% python3 -q
>>> import numpy as np
>>> from numpy import linalg as LA
>>> np.set_printoptions(precision=2, suppress=True, linewidth=120)
>>> def rd(a):
...     return np.round(a, 2) + 0
... 
>>> mat = np.load("m.npy")
>>> mat
array([[-0.06,  2.19, -2.09],
       [ 0.07,  1.95, -1.98],
       [-0.03,  2.1 , -2.01],
       [-0.2 ,  2.02, -2.06],
       [-0.06,  2.03, -2.19],
       [ 0.1 ,  1.96, -2.08],
       [ 0.03,  1.79, -2.07],
       [ 0.13,  2.21, -2.08],
       [-0.01,  1.92, -2.04],
       [-0.14,  1.89, -1.91],
       [-0.06,  2.01, -2.2 ],
       [ 1.  , -1.97, -0.25],
       [ 1.17, -2.01,  0.09],
       [ 0.91, -1.92,  0.07],
       [ 1.02, -1.95,  0.01],
       [ 1.  , -1.75, -0.28],
       [ 0.9 , -1.94, -0.16],
       [ 0.72, -1.98,  0.07],
       [ 0.9 , -2.08,  0.3 ],
       [ 0.83, -2.01,  0.05],
       [ 1.11, -1.85,  0.  ],
       [ 1.01, -1.95, -0.14],
       [ 0.95, -2.06,  0.02],
       [ 0.81, -1.96, -0.09],
       [ 0.99, -2.08, -0.03],
       [ 1.01, -1.9 , -0.09],
       [ 1.  , -1.95,  0.06],
       [ 1.06, -2.01,  0.1 ],
       [ 0.96, -1.94, -0.25],
       [ 1.18, -1.93, -0.18],
       [ 1.12, -1.96, -0.01],
       [ 0.9 , -2.08, -0.01],
       [ 0.9 , -1.97,  0.17]])
>>> Ac = (mat - mat.mean(axis=0)) / mat.std(axis=0)
>>> np.argwhere(np.abs(Ac) > 2)
array([], shape=(0, 2), dtype=int64)
>>> c = LA.lstsq(np.delete(Ac, 1, axis=1), Ac[:, 1])[0]
>>> rd(c)
array([-0.22, -0.78])
>>> np.abs(c).argmax()
np.int64(1)
>>> rd(1 - np.var(Ac[:, 1] - np.delete(Ac, 1, axis=1) @ c))
np.float64(0.99)
>>> vec = np.array([-3, -3, -2])
>>> mat @ np.eye(3)[0]
array([-0.06,  0.07, -0.03, -0.2 , -0.06,  0.1 ,  0.03,  0.13, -0.01, -0.14, -0.06,  1.  ,  1.17,  0.91,  1.02,  1.  ,
        0.9 ,  0.72,  0.9 ,  0.83,  1.11,  1.01,  0.95,  0.81,  0.99,  1.01,  1.  ,  1.06,  0.96,  1.18,  1.12,  0.9 ,
        0.9 ])
>>> out = np.c_[mat[:, :2] @ np.array([[2, -2], [0, -2]]), np.array([0, 3, 2, 1, 2, 2, 0, 1, 1, 3, 2, 2, 2, 2, 0, 2, 2, 1, 2, 2, 2, 2, 0, 2, 0, 0, 2, 3, 0, 3, 3, 1, 3])]
>>> rd(out)
array([[-0.12, -4.26,  0.  ],
       [ 0.14, -4.04,  3.  ],
       [-0.06, -4.14,  2.  ],
       [-0.4 , -3.64,  1.  ],
       [-0.12, -3.94,  2.  ],
       [ 0.2 , -4.12,  2.  ],
       [ 0.06, -3.64,  0.  ],
       [ 0.26, -4.68,  1.  ],
       [-0.02, -3.82,  1.  ],
       [-0.28, -3.5 ,  3.  ],
       [-0.12, -3.9 ,  2.  ],
       [ 2.  ,  1.94,  2.  ],
       [ 2.34,  1.68,  2.  ],
       [ 1.82,  2.02,  2.  ],
       [ 2.04,  1.86,  0.  ],
       [ 2.  ,  1.5 ,  2.  ],
       [ 1.8 ,  2.08,  2.  ],
       [ 1.44,  2.52,  1.  ],
       [ 1.8 ,  2.36,  2.  ],
       [ 1.66,  2.36,  2.  ],
       [ 2.22,  1.48,  2.  ],
       [ 2.02,  1.88,  2.  ],
       [ 1.9 ,  2.22,  0.  ],
       [ 1.62,  2.3 ,  2.  ],
       [ 1.98,  2.18,  0.  ],
       [ 2.02,  1.78,  0.  ],
       [ 2.  ,  1.9 ,  2.  ],
       [ 2.12,  1.9 ,  3.  ],
       [ 1.92,  1.96,  0.  ],
       [ 2.36,  1.5 ,  3.  ],
       [ 2.24,  1.68,  3.  ],
       [ 1.8 ,  2.36,  1.  ],
       [ 1.8 ,  2.14,  3.  ]])
>>> LA.matrix_rank(out)
np.int64(3)
>>> print(rd(LA.norm(LA.qr(mat)[0].T @ out, axis=0) ** 2 / ((out ** 2).sum(axis=0) + 1e-12)))
[1.   1.   0.71]
>>> K = np.load("a.npy")
>>> print(K)
[[1.   0.9  0.81 0.73 0.66]
 [0.9  1.   0.9  0.81 0.73]
 [0.81 0.9  1.   0.9  0.81]
 [0.73 0.81 0.9  1.   0.9 ]
 [0.66 0.73 0.81 0.9  1.  ]]
>>> vec = np.ones(5)
>>> for _ in range(7):
...     vec = K @ vec
...     vec /= LA.norm(vec)
...     print(round(vec @ K @ vec, 2))
... 
4.26
4.26
4.26
4.26
4.26
4.26
4.26
>>> rd(vec)
array([0.43, 0.46, 0.46, 0.46, 0.43])
>>> rd(LA.eigvalsh(K)[-1])
np.float64(4.26)
>>> ang = np.radians(135)
>>> R = np.eye(5)
>>> R[4, 4] = R[2, 2] = np.cos(ang)
>>> R[4, 2], R[2, 4] = -np.sin(ang), np.sin(ang)
>>> print(rd(R))
[[ 1.    0.    0.    0.    0.  ]
 [ 0.    1.    0.    0.    0.  ]
 [ 0.    0.   -0.71  0.    0.71]
 [ 0.    0.    0.    1.    0.  ]
 [ 0.    0.   -0.71  0.   -0.71]]
>>> out = K @ R.T
>>> print(np.allclose(K @ K.T, out @ out.T))
True
>>> rd(np.abs(out - K).max(axis=0))
array([0.  , 0.  , 1.13, 0.  , 2.28])
>>> np.allclose(LA.norm(K, axis=1), LA.norm(out, axis=1))
True
>>> rd(LA.svd(K, compute_uv=False)), rd(LA.svd(out, compute_uv=False))
(array([4.26, 0.45, 0.15, 0.08, 0.06]), array([4.26, 0.45, 0.15, 0.08, 0.06]))
>>> rd(out)
array([[ 1.  ,  0.9 , -0.11,  0.73, -1.04],
       [ 0.9 ,  1.  , -0.12,  0.81, -1.15],
       [ 0.81,  0.9 , -0.13,  0.9 , -1.28],
       [ 0.73,  0.81,  0.  ,  1.  , -1.27],
       [ 0.66,  0.73,  0.13,  0.9 , -1.28]])
>>> R[:, 3] @ R[:, 1]
np.float64(0.0)
>>> rd(LA.norm(R, axis=0))
array([1., 1., 1., 1., 1.])
>>> rd(LA.svd(K, compute_uv=False))
array([4.26, 0.45, 0.15, 0.08, 0.06])
>>> K.sum(axis=1)
array([4.1 , 4.34, 4.42, 4.34, 4.1 ])
>>> LA.rank(K)
Traceback (most recent call last):
  File "<python-input-39>", line 1, in <module>
    LA.rank(K)
    ^^^^^^^
AttributeError: module 'numpy.linalg' has no attribute 'rank'
>>> rd(K - K[0])
array([[ 0.  ,  0.  ,  0.  ,  0.  ,  0.  ],
       [-0.1 ,  0.1 ,  0.09,  0.08,  0.07],
       [-0.19,  0.  ,  0.19,  0.17,  0.15],
       [-0.27, -0.09,  0.09,  0.27,  0.24],
       [-0.34, -0.17,  0.  ,  0.17,  0.34]])
>>> print(rd(np.diff(K, axis=0)))
[[-0.1   0.1   0.09  0.08  0.07]
 [-0.09 -0.1   0.1   0.09  0.08]
 [-0.08 -0.09 -0.1   0.1   0.09]
 [-0.07 -0.08 -0.09 -0.1   0.1 ]]
>>> np.zeros(5, 5)
Traceback (most recent call last):
  File "<python-input-42>", line 1, in <module>
    np.zeros(5, 5)
    ~~~~~~~~^^^^^^
TypeError: Cannot interpret '5' as a data type
>>> K.shape
(5, 5)
>>> X = np.load("dump.npy")
>>> print(X)
[[ -1   3  -3  -1 -12  -2]
 [  0  -3   0  -3   0  -1]
 [ -1   1   2   3   8  -1]
 [ -2  -3   3  -2  12   1]
 [  1   0   1   2   4   2]
 [ -2  -2   2  -3   8  -1]]
>>> rd(X.mean(axis=0))
array([-0.83, -0.67,  0.83, -0.67,  3.33, -0.33])
>>> np.abs(X).max()
np.int64(12)
>>> print(np.count_nonzero(X))
32
>>> np.diff(X, axis=0)
array([[ 1, -6,  3, -2, 12,  1],
       [-1,  4,  2,  6,  8,  0],
       [-1, -4,  1, -5,  4,  2],
       [ 3,  3, -2,  4, -8,  1],
       [-3, -2,  1, -5,  4, -3]])
>>> print(LA.matrix_rank(X))
5
>>> np.zeros(6, 6)
Traceback (most recent call last):
  File "<python-input-51>", line 1, in <module>
    np.zeros(6, 6)
    ~~~~~~~~^^^^^^
TypeError: Cannot interpret '6' as a data type
>>> rd(LA.svd(X, compute_uv=False))
array([21.88,  7.17,  4.05,  1.79,  0.53,  0.  ])
>>> X.shape
(6, 6)
>>> X[6]
Traceback (most recent call last):
  File "<python-input-54>", line 1, in <module>
    X[6]
    ~^^^
IndexError: index 6 is out of bounds for axis 0 with size 6
>>> Uu, sv, VT = LA.svd(X)
>>> evecs = VT[:(sv > 1e-8).sum()]
>>> rng = np.random.default_rng(88)
>>> vec = X[4] + 5 * X[5] + rng.integers(2) * np.eye(6)[1]
>>> vec
array([ -9.,  -9.,  11., -13.,  44.,  -3.])
>>> rd(evecs.T @ evecs)
array([[1.  , 0.  , 0.  , 0.  , 0.  , 0.  ],
       [0.  , 1.  , 0.  , 0.  , 0.  , 0.  ],
       [0.  , 0.  , 0.06, 0.  , 0.24, 0.  ],
       [0.  , 0.  , 0.  , 1.  , 0.  , 0.  ],
       [0.  , 0.  , 0.24, 0.  , 0.94, 0.  ],
       [0.  , 0.  , 0.  , 0.  , 0.  , 1.  ]])
>>> np.allclose(evecs.T @ evecs @ vec, vec)
True
>>> rank = LA.matrix_rank(X)
>>> print(rank)
5
>>> ns = LA.svd(X)[2][rank:].T
>>> [int(LA.matrix_rank(np.delete(X, i, axis=0))) for i in range(6)]
[5, 5, 5, 5, 5, 5]
>>> ns.shape
(6, 1)
>>> [int(LA.matrix_rank(X[:, :j + 1])) for j in range(6)]
[1, 2, 3, 4, 4, 5]
>>> np.allclose(X @ ns, 0)
True
>>> LA.matrix_rank(X.T @ X), LA.matrix_rank(X @ X.T)
(np.int64(5), np.int64(5))
>>> rd(ns[:, 0] / ns[np.abs(ns[:, 0]).round(6).argmax(), 0])
array([ 0.  ,  0.  ,  1.  ,  0.  , -0.25,  0.  ])
>>> vec = np.array([2, 5, 3, -4, -4, 9])
>>> h1 = np.maximum(X @ vec, 0)
>>> np.maximum(X @ (3 * vec), 0)
array([114,   0,   0,   0,   0,   0])
>>> X.T @ h1
array([ -38,  114, -114,  -38, -456,  -76])
>>> feats = np.load("out10.npy")
>>> feats
array([[1, 3, 0, 2, 2],
       [0, 0, 0, 0, 0],
       [1, 3, 0, 2, 2],
       [0, 0, 0, 0, 0],
       [1, 3, 0, 2, 2],
       [4, 2, 3, 1, 3],
       [1, 0, 3, 1, 0],
       [3, 5, 2, 3, 4],
       [0, 0, 0, 0, 0],
       [1, 3, 0, 2, 2],
       [1, 3, 0, 2, 2],
       [0, 0, 0, 0, 0],
       [4, 2, 3, 1, 3]])
>>> gram = np.cov(feats, rowvar=False)
>>> rd(LA.eigvalsh(gram)[::-1])
array([6.7 , 2.63, 0.31, 0.01, 0.  ])
>>> rd(gram)
array([[2.06, 1.22, 1.55, 0.59, 1.65],
       [1.22, 2.81, 0.14, 1.62, 2.09],
       [1.55, 0.14, 1.81, 0.12, 0.76],
       [0.59, 1.62, 0.12, 1.03, 1.12],
       [1.65, 2.09, 0.76, 1.12, 1.94]])
>>> np.argsort(-feats.std(axis=0).round(6), kind="stable")
array([1, 0, 4, 2, 3])
>>> Uu, sv, VT = LA.svd(feats)
>>> evecs = VT[:(sv > 1e-8).sum()]
>>> vec = feats[1] + 5 * feats[4] + rng.integers(2) * np.eye(5)[2]
>>> print(vec)
[ 5. 15.  0. 10. 10.]
>>> LA.matrix_rank(np.vstack([feats, vec]))
np.int64(4)
>>> rd(LA.norm(vec - evecs.T @ evecs @ vec))
np.float64(0.0)
>>> np.allclose(evecs.T @ evecs @ vec, vec)
True
>>> J = np.array([[0, 0, 0, 0, 0, 0],
...     [0, 0, 0, 0, 1, 0],
...     [0, 0, 0, 2, 0, 0],
...     [0, 0, 0, 0, 0, 0],
...     [0, 2, 0, 0, 0, 0],
...     [0, 0, 1, 0, 0, 0]])
>>> np.unique(J.round(6), axis=0).shape
(5, 6)
>>> np.allclose(J[:-1].T @ LA.lstsq(J[:-1].T, J[-1])[0], J[-1])
False
>>> LA.lstsq(J[:-1].T, J[-1])[2]
np.int32(3)
>>> rd(np.trace(LA.pinv(J) @ J))
np.float64(4.0)
>>> np.flatnonzero(LA.matrix_power((J != 0) + (J.T != 0) + np.eye(6), 6)[4])
array([1, 4])
>>> J @ J
array([[0, 0, 0, 0, 0, 0],
       [0, 2, 0, 0, 0, 0],
       [0, 0, 0, 0, 0, 0],
       [0, 0, 0, 0, 0, 0],
       [0, 0, 0, 0, 2, 0],
       [0, 0, 0, 2, 0, 0]])
>>> rd(np.sort(LA.eigvals(J).real))
array([-1.41,  0.  ,  0.  ,  0.  ,  0.  ,  1.41])
>>> out = np.array([[-4, 0, -3, -9, -3, -7, -9],
...     [-3, -8, -8, 4, -9, -5, 7],
...     [5, 1, 1, 5, 8, 8, 6],
...     [6, -2, 1, 9, 7, -6, -6],
...     [2, -7, 9, 3, -1, 7, 0],
...     [-7, -1, 0, -8, 4, 3, -6],
...     [-1, 9, 4, -3, 6, -2, -2]])
>>> W0 = np.triu(out)
>>> W0
array([[-4,  0, -3, -9, -3, -7, -9],
       [ 0, -8, -8,  4, -9, -5,  7],
       [ 0,  0,  1,  5,  8,  8,  6],
       [ 0,  0,  0,  9,  7, -6, -6],
       [ 0,  0,  0,  0, -1,  7,  0],
       [ 0,  0,  0,  0,  0,  3, -6],
       [ 0,  0,  0,  0,  0,  0, -2]])
>>> # triangular: eigenvalues sit on the diagonal
>>> out = W0 + rng.integers(-2, 3, (7, 6)) @ rng.integers(-2, 3, (6, 7))
>>> print(out)
[[  2 -12  -9  -7  -1  -8 -12]
 [  3  -9  -8   8 -10  -2  11]
 [  1  -2   2   9  13   9  10]
 [  1   2   0   9  12 -12  -9]
 [ -8   3   5  -6  -5  10   3]
 [  6   2  -4  -4  -2   3   0]
 [  4   2  -3   2   8  -4  -2]]
>>> np.abs(out - W0).sum(axis=1)
array([32, 16, 18, 17, 32, 24, 23])
>>> W2 = np.array([[-1, -1, 2, 3, -2, 0]])
>>> A = rng.normal(size=(31, 1)) @ W2 + np.array([2, 0, 3, 1, 3, 1])
>>> rd(A)
array([[ 0.49, -1.51,  6.03,  5.54, -0.03,  1.  ],
       [ 1.67, -0.33,  3.66,  1.99,  2.34,  1.  ],
       [ 0.61, -1.39,  5.78,  5.18,  0.22,  1.  ],
       [ 2.58,  0.58,  1.83, -0.75,  4.17,  1.  ],
       [ 2.9 ,  0.9 ,  1.19, -1.71,  4.81,  1.  ],
       [ 1.75, -0.25,  3.49,  1.74,  2.51,  1.  ],
       [ 2.8 ,  0.8 ,  1.41, -1.39,  4.59,  1.  ],
       [ 2.56,  0.56,  1.87, -0.69,  4.13,  1.  ],
       [ 0.72, -1.28,  5.57,  4.85,  0.43,  1.  ],
       [ 1.49, -0.51,  4.02,  2.53,  1.98,  1.  ],
       [ 3.19,  1.19,  0.62, -2.56,  5.38,  1.  ],
       [ 0.44, -1.56,  6.13,  5.69, -0.13,  1.  ],
       [ 2.46,  0.46,  2.08, -0.38,  3.92,  1.  ],
       [ 0.86, -1.14,  5.27,  4.41,  0.73,  1.  ],
       [ 2.23,  0.23,  2.53,  0.3 ,  3.47,  1.  ],
       [ 2.28,  0.28,  2.44,  0.16,  3.56,  1.  ],
       [ 3.15,  1.15,  0.7 , -2.45,  5.3 ,  1.  ],
       [ 1.9 , -0.1 ,  3.2 ,  1.29,  2.8 ,  1.  ],
       [ 1.84, -0.16,  3.33,  1.49,  2.67,  1.  ],
       [ 1.57, -0.43,  3.87,  2.3 ,  2.13,  1.  ],
       [ 1.16, -0.84,  4.68,  3.52,  1.32,  1.  ],
       [ 3.76,  1.76, -0.51, -4.27,  6.51,  1.  ],
       [ 2.71,  0.71,  1.58, -1.13,  4.42,  1.  ],
       [ 2.19,  0.19,  2.62,  0.43,  3.38,  1.  ],
       [ 0.29, -1.71,  6.42,  6.13, -0.42,  1.  ],
       [ 1.22, -0.78,  4.57,  3.35,  1.43,  1.  ],
       [ 2.3 ,  0.3 ,  2.41,  0.11,  3.59,  1.  ],
       [ 1.28, -0.72,  4.45,  3.17,  1.55,  1.  ],
       [ 2.96,  0.96,  1.08, -1.88,  4.92,  1.  ],
       [ 1.45, -0.55,  4.1 ,  2.65,  1.9 ,  1.  ],
       [ 1.08, -0.92,  4.84,  3.76,  1.16,  1.  ]])
>>> LA.matrix_rank(A, rtol=0.1)
np.int64(2)
>>> rd(LA.norm(A, 2) / LA.norm(A))
np.float64(0.8)
>>> LA.cond(A) > 100
np.True_
